In [1]: import numpy as np

In [2]: np.set_printoptions(precision=2, suppress=True, linewidth=160)

In [3]: rng = np.random.default_rng(7920)

In [4]: labels = rng.integers(0, 2, 6)

In [5]: M = np.array([[2, 5, 3, 2, 0, 4],
   ...:     [0, 5, 8, 7, 5, 9],
   ...:     [7, 0, 3, 8, 9, 4],
   ...:     [5, 8, 9, 5, 0, 9],
   ...:     [4, 6, 2, 2, 4, 3],
   ...:     [1, 8, 5, 7, 7, 6]]) * (labels[:, None] == labels)

In [6]: M
Out[6]: 
array([[2, 5, 3, 0, 0, 0],
       [0, 5, 8, 0, 0, 0],
       [7, 0, 3, 0, 0, 0],
       [0, 0, 0, 5, 0, 9],
       [0, 0, 0, 2, 4, 3],
       [0, 0, 0, 7, 7, 6]])

In [7]: round(np.linalg.norm(M, "nuc"), 2)
Out[7]: np.float64(43.23)

In [8]: print(np.linalg.norm(M, axis=0))
[ 7.28  7.07  9.06  8.83  8.06 11.22]

In [9]: np.linalg.norm(M, axis=1).argmax()
Out[9]: np.int64(5)

In [10]: labels = rng.permutation(6)

In [11]: other = M[:, labels] * rng.choice([-1, 1], 6)

In [12]: print(other)
[[ 0  0 -2 -3 -5  0]
 [ 0  0  0 -8 -5  0]
 [ 0  0 -7 -3  0  0]
 [ 0 -5  0  0  0  9]
 [ 4 -2  0  0  0  3]
 [ 7 -7  0  0  0  6]]

In [13]: left, _, Vh = np.linalg.svd(M.T @ other)

In [14]: np.round(np.linalg.lstsq(M, other)[0], 2) + 0
Out[14]: 
array([[ 0.,  0., -1.,  0.,  0.,  0.],
       [ 0.,  0.,  0.,  0., -1.,  0.],
       [ 0.,  0.,  0., -1.,  0.,  0.],
       [ 0., -1.,  0.,  0.,  0.,  0.],
       [ 1.,  0.,  0.,  0.,  0.,  0.],
       [ 0.,  0.,  0.,  0.,  0.,  1.]])

In [15]: labels
Out[15]: array([4, 3, 0, 2, 1, 5])

In [16]: E = np.load("arr.npy")

In [17]: E
Out[17]: 
array([[ 0. ,  0.6,  0.3],
       [ 0.1, -0.1,  0.7],
       [ 0.4,  0.6,  0.7],
       [ 0. ,  2.7, -0.6],
       [ 1.1,  0.1,  1. ],
       [ 0.4, -0.5,  0.7],
       [-0.1, -1.5, -0.3],
       [-0.7,  0.2, -1.5],
       [-1.3,  0.8, -0.2],
       [ 0.9, -1.5,  0.1],
       [-1.9, -0.2,  1.5],
       [ 1.2, -0.6, -0.9],
       [ 0.1, -1.8, -0.7],
       [-1.1,  1.4, -1.2],
       [-1.4, -0.7,  1.6],
       [-0.3,  0. , -1.1],
       [-1.5,  0.8,  1. ],
       [ 2. ,  0.8, -1.1],
       [-0.7, -0.2,  0.6],
       [ 0.9,  0.4,  0.4],
       [-1.7,  0.8,  0.3]])

In [18]: cov = E.T @ E

In [19]: (E @ E.T).shape
Out[19]: (21, 21)

In [20]: np.linalg.eigvalsh(cov)[::-1]
Out[20]: array([27.47, 22.62, 11.77])

In [21]: labels = E[:, 2] > np.median(E[:, 2])

In [22]: f = E[labels].mean(axis=0) - E[~labels].mean(axis=0)

In [23]: labels.astype(int)
Out[23]: array([0, 1, 1, 0, 1, 1, 0, 0, 0, 0, 1, 0, 0, 0, 1, 0, 1, 0, 1, 1, 0])

In [24]: ((E - E.mean(axis=0)) @ f > 0).astype(int)
Out[24]: array([1, 1, 1, 0, 1, 1, 0, 0, 0, 1, 1, 0, 0, 0, 1, 0, 1, 0, 1, 1, 1])

In [25]: np.argsort(-np.abs(f).round(6), kind="stable")
Out[25]: array([2, 0, 1])

In [26]: f
Out[26]: array([-0.21, -0.14,  1.49])

In [27]: np.round((((E - E.mean(axis=0)) @ f > 0) == labels).mean(), 2)
Out[27]: np.float64(0.86)

In [28]: proj = E @ np.linalg.solve(E.T @ E, E.T)

In [29]: np.linalg.matrix_rank(np.eye(21) - proj)
Out[29]: np.int64(18)

In [30]: np.diag(proj)
Out[30]: array([0.03, 0.03, 0.08, 0.35, 0.17, 0.05, 0.13, 0.21, 0.1 , 0.12, 0.23, 0.1 , 0.22, 0.23, 0.21, 0.1 , 0.15, 0.24, 0.04, 0.08, 0.14])

In [31]: proj @ E[:, 2]
Out[31]: array([ 0.3,  0.7,  0.7, -0.6,  1. ,  0.7, -0.3, -1.5, -0.2,  0.1,  1.5, -0.9, -0.7, -1.2,  1.6, -1.1,  1. , -1.1,  0.6,  0.4,  0.3])

In [32]: np.round(np.linalg.eigvalsh(proj), 2) + 0
Out[32]: array([0., 0., 0., 0., 0., 0., 0., 0., 0., 0., 0., 0., 0., 0., 0., 0., 0., 0., 1., 1., 1.])

In [33]: x0 = np.array([1, 0, -1])

In [34]: y = E @ x0

In [35]: print(np.round(np.linalg.solve(E.T @ E, E.T @ y), 2) + 0)
[ 1.  0. -1.]

In [36]: np.round(np.linalg.lstsq(E, y)[0], 2) + 0
Out[36]: array([ 1.,  0., -1.])

In [37]: y = y + 0.05 * rng.normal(size=21)

In [38]: y
Out[38]: array([-0.22, -0.6 , -0.29,  0.62,  0.1 , -0.23,  0.28,  0.82, -1.06,  0.84, -3.48,  2.09,  0.7 ,  0.11, -2.99,  0.7 , -2.37,  3.13, -1.33,  0.48, -1.97])

In [39]: b, *_ = np.linalg.lstsq(E, y)

In [40]: print(np.round(E.T @ (y - E @ b), 2) + 0)
[0. 0. 0.]

In [41]: b.round()
Out[41]: array([ 1.,  0., -1.])

In [42]: round(float(np.linalg.norm(y - E @ b)), 2)
Out[42]: 0.25

In [43]: b
Out[43]: array([ 1.  ,  0.01, -0.99])

In [44]: [round(float(np.linalg.norm(np.linalg.solve(E.T @ E + lam * np.eye(3), E.T @ y))), 2) for lam in (0, 1, 10, 100)]
Out[44]: [1.41, 1.35, 1.01, 0.29]

In [45]: m1 = np.array([[1.0, 0.5, 0.25, 0.12, 0.06, 0.03],
    ...:     [0.5, 1.0, 0.5, 0.25, 0.12, 0.06],
    ...:     [0.25, 0.5, 1.0, 0.5, 0.25, 0.12],
    ...:     [0.12, 0.25, 0.5, 1.0, 0.5, 0.25],
    ...:     [0.06, 0.12, 0.25, 0.5, 1.0, 0.5],
    ...:     [0.03, 0.06, 0.12, 0.25, 0.5, 1.0]])

In [46]: x0 = np.ones(6)

In [47]: for _ in range(6):
    ...:     x0 = m1 @ x0
    ...:     x0 /= np.linalg.norm(x0)
    ...:     print(round(x0 @ m1 @ x0, 2))
    ...: 
2.38
2.39
2.39
2.39
2.39
2.39

In [48]: print(np.round(np.linalg.eigvalsh(m1)[-1], 2))
2.39

In [49]: f = np.array([3, -2, -3, -1, 1, -3])

In [50]: other = m1 + np.outer(f, np.eye(6)[3])

In [51]: other
Out[51]: 
array([[ 1.  ,  0.5 ,  0.25,  3.12,  0.06,  0.03],
       [ 0.5 ,  1.  ,  0.5 , -1.75,  0.12,  0.06],
       [ 0.25,  0.5 ,  1.  , -2.5 ,  0.25,  0.12],
       [ 0.12,  0.25,  0.5 ,  0.  ,  0.5 ,  0.25],
       [ 0.06,  0.12,  0.25,  1.5 ,  1.  ,  0.5 ],
       [ 0.03,  0.06,  0.12, -2.75,  0.5 ,  1.  ]])

In [52]: evals, V = np.linalg.eigh(m1)

In [53]: np.abs(V[:, -1]).round(6).argmax()
Out[53]: np.int64(2)

In [54]: V @ np.diag(evals) @ V.T
Out[54]: 
array([[1.  , 0.5 , 0.25, 0.12, 0.06, 0.03],
       [0.5 , 1.  , 0.5 , 0.25, 0.12, 0.06],
       [0.25, 0.5 , 1.  , 0.5 , 0.25, 0.12],
       [0.12, 0.25, 0.5 , 1.  , 0.5 , 0.25],
       [0.06, 0.12, 0.25, 0.5 , 1.  , 0.5 ],
       [0.03, 0.06, 0.12, 0.25, 0.5 , 1.  ]])

In [55]: np.linalg.eigvalsh(m1 + -3 * np.eye(6))
Out[55]: array([-2.64, -2.59, -2.45, -2.15, -1.56, -0.61])

In [56]: t = np.radians(60)

In [57]: R = np.eye(6)

In [58]: R[0, 0] = R[4, 4] = np.cos(t)

In [59]: R[0, 4], R[4, 0] = -np.sin(t), np.sin(t)

In [60]: R
Out[60]: 
array([[ 0.5 ,  0.  ,  0.  ,  0.  , -0.87,  0.  ],
       [ 0.  ,  1.  ,  0.  ,  0.  ,  0.  ,  0.  ],
       [ 0.  ,  0.  ,  1.  ,  0.  ,  0.  ,  0.  ],
       [ 0.  ,  0.  ,  0.  ,  1.  ,  0.  ,  0.  ],
       [ 0.87,  0.  ,  0.  ,  0.  ,  0.5 ,  0.  ],
       [ 0.  ,  0.  ,  0.  ,  0.  ,  0.  ,  1.  ]])

In [61]: other = m1 @ R.T

In [62]: other
Out[62]: 
array([[ 0.45,  0.5 ,  0.25,  0.12,  0.9 ,  0.03],
       [ 0.15,  1.  ,  0.5 ,  0.25,  0.49,  0.06],
       [-0.09,  0.5 ,  1.  ,  0.5 ,  0.34,  0.12],
       [-0.37,  0.25,  0.5 ,  1.  ,  0.35,  0.25],
       [-0.84,  0.12,  0.25,  0.5 ,  0.55,  0.5 ],
       [-0.42,  0.06,  0.12,  0.25,  0.28,  1.  ]])

In [63]: round(float(np.linalg.det(R)), 2), np.trace(R)
Out[63]: (1.0, np.float64(5.0))

In [64]: np.abs(other - m1).max(axis=0)
Out[64]: array([0.9 , 0.  , 0.  , 0.  , 0.84, 0.  ])

In [65]: F = np.load("mat.npy")

In [66]: F
Out[66]: 
array([[-40,  -2,   1,  -2,   1],
       [  2,  14,  -1,   1,  -2],
       [ -1,  -2,  22,  -2,  -1],
       [  1,  -1,  -2, -25,  -1],
       [ -1,  -2,   0,  -1, -26]])

In [67]: labels = rng.permutation(5)

In [68]: other = F[:, labels] * rng.choice([-1, 1], 5)

In [69]: other
Out[69]: 
array([[-40,   2,   1,   1,   2],
       [  2,  -1,  -1,  -2, -14],
       [ -1,   2,  22,  -1,   2],
       [  1,  25,  -2,  -1,   1],
       [ -1,   1,   0, -26,   2]])

In [70]: left, _, Vh = np.linalg.svd(F.T @ other)

In [71]: labels
Out[71]: array([0, 3, 2, 4, 1])

In [72]: np.round(left @ Vh, 2) + 0
Out[72]: 
array([[ 1.,  0.,  0.,  0.,  0.],
       [ 0.,  0.,  0.,  0., -1.],
       [ 0.,  0.,  1.,  0.,  0.],
       [ 0., -1.,  0.,  0.,  0.],
       [ 0.,  0.,  0.,  1.,  0.]])

In [73]: evals, V = np.linalg.eigh(m1)

In [74]: x0 = np.array([1, -2, 1, -1, 1, -2])

In [75]: V * np.abs(evals) @ V.T
Out[75]: 
array([[1.  , 0.5 , 0.25, 0.12, 0.06, 0.03],
       [0.5 , 1.  , 0.5 , 0.25, 0.12, 0.06],
       [0.25, 0.5 , 1.  , 0.5 , 0.25, 0.12],
       [0.12, 0.25, 0.5 , 1.  , 0.5 , 0.25],
       [0.06, 0.12, 0.25, 0.5 , 1.  , 0.5 ],
       [0.03, 0.06, 0.12, 0.25, 0.5 , 1.  ]])

In [76]: np.round(x0 @ m1 @ x0 / (x0 @ x0), 2), np.round(evals[0], 2), round(evals[-1], 2)
Out[76]: (np.float64(0.52), np.float64(0.36), np.float64(2.39))

In [77]: V * np.maximum(evals, 0) @ V.T
Out[77]: 
array([[1.  , 0.5 , 0.25, 0.12, 0.06, 0.03],
       [0.5 , 1.  , 0.5 , 0.25, 0.12, 0.06],
       [0.25, 0.5 , 1.  , 0.5 , 0.25, 0.12],
       [0.12, 0.25, 0.5 , 1.  , 0.5 , 0.25],
       [0.06, 0.12, 0.25, 0.5 , 1.  , 0.5 ],
       [0.03, 0.06, 0.12, 0.25, 0.5 , 1.  ]])

In [78]: x0 @ m1 @ x0
Out[78]: np.float64(6.28)

In [79]: arr = np.load("sample5.npy")

In [80]: arr
Out[80]: 
array([[-1.83,  0.36, -0.1 ],
       [ 0.36, -1.22, -0.21],
       [-0.1 , -0.21, -1.94]])

In [81]: evals, V = np.linalg.eigh(arr)

In [82]: np.round(V.T @ V, 2) + 0
Out[82]: 
array([[1., 0., 0.],
       [0., 1., 0.],
       [0., 0., 1.]])

In [83]: V @ np.diag(evals) @ V.T
Out[83]: 
array([[-1.83,  0.36, -0.1 ],
       [ 0.36, -1.22, -0.21],
       [-0.1 , -0.21, -1.94]])

In [84]: (evals > 1e-8).sum(), (evals < -1e-8).sum()
Out[84]: (np.int64(0), np.int64(3))

In [85]: np.linalg.eigvalsh(arr + -1 * np.eye(3))
Out[85]: array([-3.  , -2.99, -2.  ])
